$ python3 -q
>>> import numpy as np
>>> np.set_printoptions(precision=1, suppress=True, linewidth=200, floatmode="fixed")
>>> rng = np.random.default_rng(45005)
>>> M = rng.normal(size=(23, 3))
>>> M = 5 * M / np.linalg.norm(M, axis=1, keepdims=True)
>>> M
array([[-4.4,  2.3, -0.7],
       [-3.0, -3.4,  2.2],
       [-4.7,  1.1,  1.4],
       [ 2.3,  2.4,  3.7],
       [ 0.8, -4.4, -2.3],
       [ 2.9, -4.1, -0.1],
       [-3.6, -2.7,  2.1],
       [ 0.5, -2.0, -4.5],
       [-0.2, -3.8, -3.3],
       [-3.8,  2.7, -1.7],
       [-4.3, -2.5,  0.1],
       [-2.6,  3.6,  2.3],
       [ 3.4, -0.4,  3.6],
       [-3.5,  3.5, -1.0],
       [ 2.7,  2.4,  3.5],
       [-1.8, -4.6,  0.9],
       [ 3.1,  0.6,  3.9],
       [-2.0,  4.5, -1.0],
       [ 4.8,  1.1, -1.1],
       [-4.7,  1.3,  1.2],
       [ 1.7,  4.5, -1.4],
       [ 2.6, -3.9,  1.7],
       [-2.1,  3.9,  2.3]])
>>> vec = np.array([2, 2, 0])
>>> y = M @ vec
>>> np.round(np.linalg.pinv(M) @ M, 1) + 0
array([[1.0, 0.0, 0.0],
       [0.0, 1.0, 0.0],
       [0.0, 0.0, 1.0]])
>>> y.round(1) + 0
array([ -4.2, -12.7,  -7.0,   9.4,  -7.2,  -2.5, -12.7,  -3.0,  -8.0,  -2.1, -13.7,   2.0,   6.0,   0.0,  10.2, -12.7,   7.4,   4.9,  11.6,  -6.7,  12.4,  -2.5,   3.6])
>>> y = y + 0.1 * rng.normal(size=23)
>>> y
array([ -4.2, -12.5,  -7.1,   9.4,  -7.1,  -2.5, -12.6,  -2.9,  -8.1,  -2.3, -13.6,   2.0,   5.9,   0.1,  10.1, -12.8,   7.3,   4.7,  11.8,  -6.7,  12.2,  -2.6,   3.6])
>>> coef, *_ = np.linalg.lstsq(M, y)
>>> [round(float(np.linalg.norm(np.linalg.solve(M.T @ M + lam * np.eye(3), M.T @ y))), 2) for lam in (0, 1, 10, 100)]
[2.81, 2.8, 2.67, 1.85]
>>> np.round(np.linalg.norm(y - M @ coef), 1)
np.float64(0.5)
>>> K = np.load("run8.npy")
>>> K
array([[0, 1, 1, 0],
       [1, 0, 1, 1],
       [1, 1, 0, 0],
       [0, 1, 0, 0]])
>>> # symmetric, so the eigenvalues are real
>>> np.argwhere(np.triu(K))
array([[0, 1],
       [0, 2],
       [1, 2],
       [1, 3]])
>>> np.trace(K @ K @ K) // 6
np.int64(1)
>>> K.sum(axis=0)
array([2, 3, 2, 1])
>>> Lm = np.diag(K.sum(axis=1)) - K
>>> np.round(np.linalg.eigvalsh(Lm), 1) + 0
array([0.0, 1.0, 3.0, 4.0])
>>> data = np.load("block3.npy")
>>> data
array([[ 5,  6,  7,  8],
       [ 9, 10, 11, 12],
       [13, 14, 15, 16]])
>>> # null space of dimension 2
>>> other = data + rng.integers(-2, 3, (3, 2)) @ rng.integers(-2, 3, (2, 4))
>>> other
array([[ 5,  8,  4,  8],
       [ 9, 10, 11, 12],
       [14, 12, 16, 17]])
>>> np.abs(other - data).sum(axis=1)
array([5, 0, 5])
>>> r0, v = other[1], other[2]
>>> r0 @ r0
np.int64(446)
>>> r0 @ v
np.int64(626)
>>> p = (r0 @ v) / (r0 @ r0) * r0
>>> p
array([12.6, 14.0, 15.4, 16.8])
>>> round(float((v - p) @ r0), 1)
-0.0
>>> np.outer(r0, v)
array([[126, 108, 144, 153],
       [140, 120, 160, 170],
       [154, 132, 176, 187],
       [168, 144, 192, 204]])
>>> gram = np.cov(M, rowvar=False)
>>> np.median(M, axis=0)
array([-1.8,  1.1,  0.9])
>>> np.argwhere(np.triu(np.abs(np.corrcoef(M.T)) > 0.8, 1))
array([], shape=(0, 2), dtype=int64)
>>> np.corrcoef(M.T)
array([[ 1.0, -0.1,  0.1],
       [-0.1,  1.0,  0.1],
       [ 0.1,  0.1,  1.0]])
>>> gram.shape
(3, 3)
>>> np.argsort(-M.std(axis=0).round(6), kind="stable")
array([1, 0, 2])
>>> M.std(axis=0)
array([3.0, 3.1, 2.3])
>>> W0 = np.load("a.npy")
>>> W0
array([[-4.0, -3.0, -2.0,  0.0],
       [ 6.0,  5.0,  2.0,  0.0],
       [ 6.0,  3.0,  4.0,  0.0],
       [-6.0, -3.0, -2.0,  2.0]])
>>> T = np.stack([W0, 3 * W0, W0[::-1]])
>>> np.linalg.matrix_rank(T)
array([4, 4, 4])
>>> np.linalg.norm(T, axis=(1, 2))
array([14.4, 43.3, 14.4])
>>> np.linalg.det(T)
array([  8.0, 648.0,   8.0])
>>> other = np.linalg.inv(W0)
>>> np.linalg.inv(other)
array([[-4.0, -3.0, -2.0,  0.0],
       [ 6.0,  5.0,  2.0,  0.0],
       [ 6.0,  3.0,  4.0,  0.0],
       [-6.0, -3.0, -2.0,  2.0]])
>>> np.round(W0 @ other, 1) + 0
array([[1.0, 0.0, 0.0, 0.0],
       [0.0, 1.0, 0.0, 0.0],
       [0.0, 0.0, 1.0, 0.0],
       [0.0, 0.0, 0.0, 1.0]])
>>> round(float(np.linalg.det(W0) * np.linalg.det(other)), 1)
1.0
>>> other
array([[ 3.5,  1.5,  1.0,  0.0],
       [-3.0, -1.0, -1.0, -0.0],
       [-3.0, -1.5, -0.5,  0.0],
       [ 3.0,  1.5,  1.0,  0.5]])
>>> np.linalg.det(W0) * other
array([[ 28.0,  12.0,   8.0,   0.0],
       [-24.0,  -8.0,  -8.0,  -0.0],
       [-24.0, -12.0,  -4.0,   0.0],
       [ 24.0,  12.0,   8.0,   4.0]])
>>> mat = np.load("dump.npy")
>>> mat.round(1) + 0
array([[0.0, 0.1, 0.2],
       [0.1, 1.0, 0.0],
       [0.2, 0.0, 1.0]])
>>> ev, evecs = np.linalg.eigh(mat)
>>> np.unique(ev.round(6) + 0, return_counts=True)[1]
array([1, 2])
>>> np.linalg.eigvalsh(mat + 5 * np.eye(3))
array([5.0, 6.0, 6.0])
>>> np.round(evecs @ np.diag(ev) @ evecs.T, 1) + 0
array([[0.0, 0.1, 0.2],
       [0.1, 1.0, 0.0],
       [0.2, 0.0, 1.0]])
>>> ev.sum(), np.trace(mat)
(np.float64(2.0), np.float64(2.0))
>>> r0 = np.array([2, 2, -2])
>>> np.array([np.convolve(row, r0, "same") for row in mat])
array([[ 0.4,  0.5,  0.1],
       [ 2.2,  1.7, -2.0],
       [ 0.3,  1.6,  2.0]])
>>> J = np.load("out8.npy")
>>> J
array([[ 54,  -3,   8, -27],
       [ -3,  42,  10, -15],
       [  8,  10,  44,  -5],
       [-27, -15,  -5,  27]])
>>> # equal to its transpose
>>> O, r_ = np.linalg.qr(J)
>>> np.allclose(r_.T @ r_, J.T @ J)
True
>>> np.abs(np.diag(r_))
array([61.0, 45.7, 39.4,  5.6])
>>> r_
array([[-61.0,  -3.2, -14.6,  35.8],
       [  0.0, -45.7, -18.9,  19.4],
       [  0.0,   0.0, -39.4,  -4.3],
       [  0.0,   0.0,   0.0,   5.6]])
>>> np.round(O.T @ O, 1) + 0
array([[1.0, 0.0, 0.0, 0.0],
       [0.0, 1.0, 0.0, 0.0],
       [0.0, 0.0, 1.0, 0.0],
       [0.0, 0.0, 0.0, 1.0]])
>>> np.trace(O @ O.T)
np.float64(4.0)
>>> np.round(abs(r_[0, 0]), 1), round(float(np.linalg.norm(J[:, 0])), 1)
(np.float64(61.0), 61.0)
>>> left, s, vt = np.linalg.svd(J, full_matrices=False)
>>> np.abs(left[:, 0]).round(6).argmax()
np.int64(0)
>>> np.round(vt @ vt.T, 1) + 0
array([[1.0, 0.0, 0.0, 0.0],
       [0.0, 1.0, 0.0, 0.0],
       [0.0, 0.0, 1.0, 0.0],
       [0.0, 0.0, 0.0, 1.0]])
>>> np.allclose(left * s @ vt, J)
True
>>> s / s[0]
array([1.0, 0.7, 0.5, 0.1])
>>> np.abs(vt[0])
array([0.7, 0.3, 0.3, 0.5])
>>> X = np.load("data.npy")
>>> X
array([[ 0.7,  0.7,  0.0],
       [-0.7,  0.7,  0.0],
       [ 0.0,  0.0,  1.0]])
>>> # 2 blocks once reordered
>>> vec = np.array([0, 1, 2])
>>> np.linalg.inv(X)
array([[ 0.7, -0.7,  0.0],
       [ 0.7,  0.7,  0.0],
       [ 0.0,  0.0,  1.0]])
>>> np.sort(np.abs(np.degrees(np.angle(np.linalg.eigvals(X)))))
array([ 0.0, 45.0, 45.0])
>>> [p for p in range(1, 25) if np.allclose(np.linalg.matrix_power(X, p), np.eye(3))]
[8, 16, 24]
>>> round(np.linalg.det(X), 1)
np.float64(1.0)
>>> D = np.linalg.norm(M[:, None] - M[None], axis=-1)
>>> np.flatnonzero(D[3] < D.mean() / 2)
array([ 3, 12, 14, 16])
>>> np.linalg.norm(M - M.mean(axis=0), axis=1)
array([4.5, 4.5, 4.2, 5.0, 5.5, 5.5, 4.4, 5.6, 5.4, 4.7, 4.5, 4.4, 5.2, 4.6, 5.0, 4.8, 5.1, 4.8, 5.8, 4.2, 5.4, 5.3, 4.4])
>>> D[3]
array([8.0, 8.0, 7.4, 0.0, 9.2, 7.6, 8.0, 9.6, 9.7, 8.2, 9.0, 5.2, 3.1, 7.5, 0.5, 8.6, 2.0, 6.7, 5.6, 7.5, 5.5, 6.7, 4.8])
>>> D.mean(axis=1).argmax()
np.int64(18)
>>> np.linalg.norm(M, axis=1)
array([5.0, 5.0, 5.0, 5.0, 5.0, 5.0, 5.0, 5.0, 5.0, 5.0, 5.0, 5.0, 5.0, 5.0, 5.0, 5.0, 5.0, 5.0, 5.0, 5.0, 5.0, 5.0, 5.0])
